% python3 -q
>>> import numpy as np
>>> import numpy.linalg as la
>>> np.set_printoptions(suppress=True, linewidth=160)
>>> tidy = lambda a: np.round(a, 2) + 0
>>> u = np.array([0, 3, -2, 0, -2, -1])
>>> g = np.array([0, 0, 2, 0, 0, 2, 2, 0, 1, 1, 0])
>>> W0 = u[:, None] + g[None, :]
>>> W0
array([[ 0,  0,  2,  0,  0,  2,  2,  0,  1,  1,  0],
       [ 3,  3,  5,  3,  3,  5,  5,  3,  4,  4,  3],
       [-2, -2,  0, -2, -2,  0,  0, -2, -1, -1, -2],
       [ 0,  0,  2,  0,  0,  2,  2,  0,  1,  1,  0],
       [-2, -2,  0, -2, -2,  0,  0, -2, -1, -1, -2],
       [-1, -1,  1, -1, -1,  1,  1, -1,  0,  0, -1]])
>>> W = np.array([[-3, -1, 2, 1, 3, 0],
...     [-1, -3, 1, 0, 2, 0],
...     [3, -1, 2, -1, 1, 2],
...     [-2, -3, -1, -3, 0, 3],
...     [0, -1, -3, 1, -3, 2],
...     [2, 0, -2, -1, -3, 1],
...     [0, -3, 3, 2, -3, -1],
...     [2, -3, -2, 2, -1, 3],
...     [2, 0, 2, -2, 3, 1],
...     [-3, 1, 1, 0, 2, -1],
...     [1, 0, 0, -2, 2, 0]])
>>> c = np.array([-2, 5, -2, -5, 1, 4])
>>> act = np.maximum(W0 @ W + c, 0)
>>> tidy((act > 0).mean(axis=0))
array([1.  , 0.5 , 1.  , 0.  , 0.17, 0.5 ])
>>> la.matrix_rank(act)
np.int64(4)
>>> C = np.array([[2, -2], [0, -2], [-1, 1], [-2, -2], [1, 1], [2, -2]])
>>> act @ C
array([[ 23, -23],
       [ 85, -75],
       [  9, -61],
       [ 23, -23],
       [  9, -61],
       [  8, -32]])
>>> (act @ C).round(6).argmax(axis=1)
array([0, 0, 0, 0, 0, 0])
>>> la.matrix_rank(W0, rtol=0.1)
np.int64(2)
>>> la.cond(W0) > 100
np.True_
>>> A = np.array([[4, 2, -2, 2, 0, 4, -3],
...     [-4, 1, 2, 4, 1, 1, 4],
...     [2, 0, 1, -4, 0, 4, 5],
...     [-5, -4, -4, 1, 1, 2, 2],
...     [0, 5, 5, 0, 0, 2, -2],
...     [3, 4, 1, -2, -1, -2, 2],
...     [5, -2, 2, 5, 2, 2, -5]])
>>> Y = A[0, 0] * A[1:] - np.outer(A[1:, 0], A[0])
>>> Y
array([[  0,  12,   0,  24,   4,  20,   4],
       [  0,  -4,   8, -20,   0,   8,  26],
       [  0,  -6, -26,  14,   4,  28,  -7],
       [  0,  20,  20,   0,   0,   8,  -8],
       [  0,  10,  10, -14,  -4, -20,  17],
       [  0, -18,  18,  10,   8, -12,  -5]])
>>> la.matrix_rank(Y), la.matrix_rank(A)
(np.int64(6), np.int64(7))
>>> print(np.flatnonzero(~Y.round(6).any(axis=1)))
[]
>>> A[:, 0] / A[0, 0]
array([ 1.  , -1.  ,  0.5 , -1.25,  0.  ,  0.75,  1.25])
>>> X = np.load("layer9.npy")
>>> tidy(X)
array([[0.17, 0.25, 0.25, 0.08, 0.  , 0.25],
       [0.38, 0.12, 0.25, 0.25, 0.  , 0.  ],
       [0.29, 0.29, 0.14, 0.  , 0.  , 0.29],
       [0.2 , 0.2 , 0.2 , 0.27, 0.  , 0.13],
       [0.08, 0.25, 0.17, 0.  , 0.33, 0.17],
       [0.  , 0.27, 0.  , 0.27, 0.18, 0.27]])
>>> tidy(np.sort(np.abs(la.eigvals(X)))[::-1])
array([1.  , 0.32, 0.18, 0.18, 0.07, 0.07])
>>> p = np.eye(6)[2]
>>> for _ in range(7):
...     p = p @ X
...     print(p.round(2))
... 
[0.29 0.29 0.14 0.   0.   0.29]
[0.2  0.23 0.16 0.17 0.05 0.19]
[0.2  0.22 0.17 0.17 0.05 0.18]
[0.21 0.22 0.17 0.17 0.05 0.18]
[0.21 0.22 0.17 0.17 0.05 0.18]
[0.21 0.22 0.17 0.17 0.05 0.18]
[0.21 0.22 0.17 0.17 0.05 0.18]
>>> Uu, sig, vt = la.svd(X)
>>> print(tidy(sig))
[1.04 0.46 0.32 0.26 0.13 0.01]
>>> Y = Uu[:, :5] @ np.diag(sig[:5]) @ vt[:5]
>>> print(tidy(Y))
[[0.17 0.25 0.25 0.08 0.   0.25]
 [0.37 0.13 0.25 0.25 0.   0.  ]
 [0.29 0.28 0.14 0.   0.   0.29]
 [0.2  0.19 0.2  0.27 0.   0.14]
 [0.08 0.25 0.17 0.   0.33 0.17]
 [0.   0.27 0.   0.27 0.18 0.27]]
>>> la.matrix_rank(X, rtol=0.05)
np.int64(5)
>>> tidy(np.abs(X - Y).max())
np.float64(0.01)
>>> tidy(la.norm(X - Y) / la.norm(X))
np.float64(0.01)
>>> K = np.load("m.npy")
>>> K
array([[  9,   6,   6,   6,   0,  -6,   6, -15],
       [  6,   4,   4,   4,   0,  -4,   4, -10],
       [  6,   4,   4,   4,   0,  -4,   4, -10],
       [  6,   4,   4,   4,   0,  -4,   4, -10],
       [  0,   0,   0,   0,   0,   0,   0,   0],
       [ -6,  -4,  -4,  -4,   0,   4,  -4,  10],
       [  6,   4,   4,   4,   0,  -4,   4, -10],
       [-15, -10, -10, -10,   0,  10, -10,  25]])
>>> Uu, sig, vt = la.svd(K)
>>> evecs = vt[:(sig > 1e-8).sum()]
>>> rng = np.random.default_rng(195775)
>>> x0 = K[7] + -1 * K[4] + rng.integers(2) * np.eye(8)[3]
>>> print(x0)
[-15. -10. -10. -10.   0.  10. -10.  25.]
>>> la.matrix_rank(np.vstack([K, x0]))
np.int64(1)
>>> evals, evecs = la.eigh(K)
>>> print((evals > 1e-8).sum(), (evals < -1e-8).sum())
1 0
>>> tidy(la.eigvalsh(K + 4 * np.eye(8)))
array([ 4.,  4.,  4.,  4.,  4.,  4.,  4., 58.])
>>> tidy(evecs.T @ evecs)
array([[1., 0., 0., 0., 0., 0., 0., 0.],
       [0., 1., 0., 0., 0., 0., 0., 0.],
       [0., 0., 1., 0., 0., 0., 0., 0.],
       [0., 0., 0., 1., 0., 0., 0., 0.],
       [0., 0., 0., 0., 1., 0., 0., 0.],
       [0., 0., 0., 0., 0., 1., 0., 0.],
       [0., 0., 0., 0., 0., 0., 1., 0.],
       [0., 0., 0., 0., 0., 0., 0., 1.]])
>>> E = np.loadtxt("arr.csv", delimiter=",")
>>> E
array([[ 0.,  3.,  3.,  1.,  1.,  3.,  3.,  1., -9.,  1.,  0.,  3.],
       [ 2.,  1.,  3.,  0.,  1.,  0.,  0.,  3., -3.,  3.,  1.,  2.],
       [ 1.,  0.,  1.,  1.,  3.,  3.,  0.,  1.,  0.,  2.,  1.,  1.],
       [ 3.,  2.,  3.,  1.,  1.,  0.,  3.,  3., -6.,  0.,  1.,  3.],
       [ 2.,  0.,  1.,  2.,  2.,  1.,  3.,  0.,  0.,  3.,  3.,  2.]])
>>> t = np.radians(79)
>>> Rm = np.eye(12)
>>> Rm[9, 9] = Rm[4, 4] = np.cos(t)
>>> Rm[9, 4], Rm[4, 9] = -np.sin(t), np.sin(t)
>>> tidy(Rm)
array([[ 1.  ,  0.  ,  0.  ,  0.  ,  0.  ,  0.  ,  0.  ,  0.  ,  0.  ,  0.  ,  0.  ,  0.  ],
       [ 0.  ,  1.  ,  0.  ,  0.  ,  0.  ,  0.  ,  0.  ,  0.  ,  0.  ,  0.  ,  0.  ,  0.  ],
       [ 0.  ,  0.  ,  1.  ,  0.  ,  0.  ,  0.  ,  0.  ,  0.  ,  0.  ,  0.  ,  0.  ,  0.  ],
       [ 0.  ,  0.  ,  0.  ,  1.  ,  0.  ,  0.  ,  0.  ,  0.  ,  0.  ,  0.  ,  0.  ,  0.  ],
       [ 0.  ,  0.  ,  0.  ,  0.  ,  0.19,  0.  ,  0.  ,  0.  ,  0.  ,  0.98,  0.  ,  0.  ],
       [ 0.  ,  0.  ,  0.  ,  0.  ,  0.  ,  1.  ,  0.  ,  0.  ,  0.  ,  0.  ,  0.  ,  0.  ],
       [ 0.  ,  0.  ,  0.  ,  0.  ,  0.  ,  0.  ,  1.  ,  0.  ,  0.  ,  0.  ,  0.  ,  0.  ],
       [ 0.  ,  0.  ,  0.  ,  0.  ,  0.  ,  0.  ,  0.  ,  1.  ,  0.  ,  0.  ,  0.  ,  0.  ],
       [ 0.  ,  0.  ,  0.  ,  0.  ,  0.  ,  0.  ,  0.  ,  0.  ,  1.  ,  0.  ,  0.  ,  0.  ],
       [ 0.  ,  0.  ,  0.  ,  0.  , -0.98,  0.  ,  0.  ,  0.  ,  0.  ,  0.19,  0.  ,  0.  ],
       [ 0.  ,  0.  ,  0.  ,  0.  ,  0.  ,  0.  ,  0.  ,  0.  ,  0.  ,  0.  ,  1.  ,  0.  ],
       [ 0.  ,  0.  ,  0.  ,  0.  ,  0.  ,  0.  ,  0.  ,  0.  ,  0.  ,  0.  ,  0.  ,  1.  ]])
>>> Y = E @ Rm.T
>>> print(np.allclose(la.norm(E, axis=1), la.norm(Y, axis=1)))
True
>>> Y = E / la.norm(E, axis=1, keepdims=True)
>>> C2 = Y @ Y.T
>>> print((C2 - 2 * np.eye(5)).round(6).argmax(axis=1))
[3 3 4 0 2]
>>> tidy(la.norm(Y, axis=1))
array([1., 1., 1., 1., 1.])
>>> (np.abs(C2) > 0.9).astype(int)
array([[1, 0, 0, 0, 0],
       [0, 1, 0, 0, 0],
       [0, 0, 1, 0, 0],
       [0, 0, 0, 1, 0],
       [0, 0, 0, 0, 1]])
>>> m1 = np.loadtxt("case11.csv", delimiter=",")
>>> print(m1)
[[0. 0. 0. 0. 0. 0. 0. 0. 8. 0. 0. 0. 0. 0.]
 [0. 2. 0. 0. 0. 0. 0. 0. 0. 0. 0. 0. 0. 0.]
 [0. 0. 0. 0. 0. 0. 0. 3. 0. 0. 0. 0. 0. 0.]
 [0. 0. 0. 0. 0. 0. 3. 0. 0. 0. 0. 0. 0. 0.]
 [0. 0. 0. 1. 0. 0. 0. 0. 0. 0. 0. 0. 0. 0.]
 [0. 0. 0. 0. 0. 0. 0. 0. 0. 0. 0. 0. 0. 0.]
 [0. 0. 0. 0. 0. 0. 0. 0. 0. 0. 0. 0. 5. 0.]
 [0. 0. 0. 0. 0. 0. 0. 0. 0. 0. 0. 0. 0. 6.]
 [0. 0. 2. 0. 0. 0. 0. 0. 0. 0. 0. 0. 0. 0.]
 [0. 0. 0. 0. 0. 0. 0. 0. 0. 0. 4. 0. 0. 0.]
 [0. 0. 0. 0. 0. 1. 0. 0. 0. 0. 0. 0. 0. 0.]
 [0. 0. 0. 0. 0. 0. 0. 0. 0. 2. 0. 0. 0. 0.]
 [1. 0. 0. 0. 0. 0. 0. 0. 0. 0. 0. 0. 0. 0.]
 [0. 0. 0. 0. 0. 0. 0. 0. 0. 0. 0. 2. 0. 0.]]
>>> Uu, sig, vt = la.svd(m1)
>>> np.argmax(sig[:-1] / (sig[1:] + 1e-6)) + 1
np.int64(13)
>>> sig
array([ 8.,  6.,  5.,  4.,  3.,  3.,  2.,  2.,  2.,  2.,  1.,  1.,  1., -0.])
>>> Y = Uu[:, :13] @ np.diag(sig[:13]) @ vt[:13]
>>> np.abs(m1 - Y).max()
np.float64(0.0)
>>> la.matrix_rank(m1, rtol=0.05)
np.int64(13)
>>> la.matrix_rank(Y)
np.int64(13)
>>> tidy(la.norm(m1 - Y) / la.norm(m1))
np.float64(0.0)
>>> print(tidy(np.sort(la.eigvals(m1).real)))
[0. 0. 0. 0. 0. 0. 0. 0. 0. 0. 0. 0. 0. 2.]
>>> tidy(la.det(m1))
np.float64(0.0)
>>> Uu, sig, vt = la.svd(m1)
>>> evecs = vt[:(sig > 1e-8).sum()]
>>> x0 = m1[4] + 5 * m1[13] + rng.integers(2) * np.eye(14)[8]
>>> print(x0)
[ 0.  0.  0.  1.  0.  0.  0.  0.  0.  0.  0. 10.  0.  0.]
>>> np.allclose(evecs.T @ evecs @ x0, x0)
True
>>> tidy(la.norm(x0 - evecs.T @ evecs @ x0))
np.float64(0.0)
>>> tidy(la.det(m1))
np.float64(0.0)
>>> print(np.trace(m1))
2.0
>>> blk = np.stack([E, 4 * E, E[::-1]])
>>> blk.sum(axis=0)
array([[  2.,  15.,  16.,   7.,   7.,  16.,  18.,   5., -45.,   8.,   3.,  17.],
       [ 13.,   7.,  18.,   1.,   6.,   0.,   3.,  18., -21.,  15.,   6.,  13.],
       [  6.,   0.,   6.,   6.,  18.,  18.,   0.,   6.,   0.,  12.,   6.,   6.],
       [ 17.,  11.,  18.,   5.,   6.,   0.,  15.,  18., -33.,   3.,   6.,  17.],
       [ 10.,   3.,   8.,  11.,  11.,   8.,  18.,   1.,  -9.,  16.,  15.,  13.]])
>>> tidy(la.norm(blk, axis=(1, 2)))
array([18.38, 73.54, 18.38])
>>> print(la.matrix_rank(blk))
[5 5 5]
>>> (blk @ E.T).shape
(3, 5, 5)
>>> arr = rng.normal(size=(13, 10)) + 5 * np.array([-4, -6, -7, -7, -6, -2, -6, -8, 0, -8])
>>> tidy(arr)
array([[-21.91, -30.62, -34.52, -35.59, -32.04, -10.24, -29.78, -38.87,   0.01, -40.18],
       [-20.49, -29.14, -33.44, -35.17, -30.33, -11.14, -28.38, -40.52,   0.07, -40.29],
       [-20.84, -29.7 , -35.57, -34.3 , -31.1 , -12.84, -30.76, -41.38,  -0.93, -41.01],
       [-21.74, -29.78, -35.24, -33.83, -32.29,  -9.62, -29.98, -40.78,   0.21, -39.93],
       [-21.14, -29.88, -34.13, -34.46, -30.77, -10.55, -28.21, -39.44,   0.05, -40.32],
       [-21.41, -29.06, -35.15, -35.55, -29.98,  -9.01, -31.71, -40.97,  -0.23, -38.5 ],
       [-20.91, -29.02, -35.68, -34.4 , -28.97,  -7.85, -30.43, -40.07,  -0.36, -37.95],
       [-19.25, -30.81, -34.89, -35.06, -31.47,  -9.56, -32.27, -39.61,  -0.68, -40.03],
       [-19.73, -28.18, -36.11, -35.9 , -30.89, -10.96, -31.28, -38.16,  -1.16, -39.75],
       [-19.97, -31.19, -35.4 , -35.95, -30.02, -10.22, -33.49, -39.5 ,   0.25, -40.13],
       [-20.25, -29.82, -34.25, -35.48, -29.46,  -8.36, -29.99, -41.04,   0.54, -38.45],
       [-21.81, -31.  , -34.84, -34.6 , -31.02,  -8.87, -30.03, -39.8 ,   0.18, -40.59],
       [-20.76, -29.46, -33.41, -36.06, -30.23, -10.56, -27.68, -40.83,  -0.88, -40.05]])
>>> Y = arr + rng.integers(-2, 3, (13, 1)) @ rng.integers(-2, 3, (1, 10))
>>> tidy(Y)
array([[-17.91, -34.62, -30.52, -37.59, -30.04,  -6.24, -27.78, -40.87,   4.01, -40.18],
       [-18.49, -31.14, -31.44, -36.17, -29.33,  -9.14, -27.38, -41.52,   2.07, -40.29],
       [-18.84, -31.7 , -33.57, -35.3 , -30.1 , -10.84, -29.76, -42.38,   1.07, -41.01],
       [-17.74, -33.78, -31.24, -35.83, -30.29,  -5.62, -27.98, -42.78,   4.21, -39.93],
       [-21.14, -29.88, -34.13, -34.46, -30.77, -10.55, -28.21, -39.44,   0.05, -40.32],
       [-17.41, -33.06, -31.15, -37.55, -27.98,  -5.01, -29.71, -42.97,   3.77, -38.5 ],
       [-22.91, -27.02, -37.68, -33.4 , -29.97,  -9.85, -31.43, -39.07,  -2.36, -37.95],
       [-23.25, -26.81, -38.89, -33.06, -33.47, -13.56, -34.27, -37.61,  -4.68, -40.03],
       [-19.73, -28.18, -36.11, -35.9 , -30.89, -10.96, -31.28, -38.16,  -1.16, -39.75],
       [-23.97, -27.19, -39.4 , -33.95, -32.02, -14.22, -35.49, -37.5 ,  -3.75, -40.13],
       [-22.25, -27.82, -36.25, -34.48, -30.46, -10.36, -30.99, -40.04,  -1.46, -38.45],
       [-19.81, -33.  , -32.84, -35.6 , -30.02,  -6.87, -29.03, -40.8 ,   2.18, -40.59],
       [-20.76, -29.46, -33.41, -36.06, -30.23, -10.56, -27.68, -40.83,  -0.88, -40.05]])
>>> print(tidy(np.abs(Y - arr).sum(axis=1)))
[28. 14. 14. 28.  0. 28. 14. 28.  0. 28. 14. 14.  0.]
>>> la.matrix_rank(Y - arr, tol=1e-8)
np.int64(1)
>>> tidy(Y - arr)
array([[ 4., -4.,  4., -2.,  2.,  4.,  2., -2.,  4.,  0.],
       [ 2., -2.,  2., -1.,  1.,  2.,  1., -1.,  2.,  0.],
       [ 2., -2.,  2., -1.,  1.,  2.,  1., -1.,  2.,  0.],
       [ 4., -4.,  4., -2.,  2.,  4.,  2., -2.,  4.,  0.],
       [ 0.,  0.,  0.,  0.,  0.,  0.,  0.,  0.,  0.,  0.],
       [ 4., -4.,  4., -2.,  2.,  4.,  2., -2.,  4.,  0.],
       [-2.,  2., -2.,  1., -1., -2., -1.,  1., -2.,  0.],
       [-4.,  4., -4.,  2., -2., -4., -2.,  2., -4.,  0.],
       [ 0.,  0.,  0.,  0.,  0.,  0.,  0.,  0.,  0.,  0.],
       [-4.,  4., -4.,  2., -2., -4., -2.,  2., -4.,  0.],
       [-2.,  2., -2.,  1., -1., -2., -1.,  1., -2.,  0.],
       [ 2., -2.,  2., -1.,  1.,  2.,  1., -1.,  2.,  0.],
       [ 0.,  0.,  0.,  0.,  0.,  0.,  0.,  0.,  0.,  0.]])
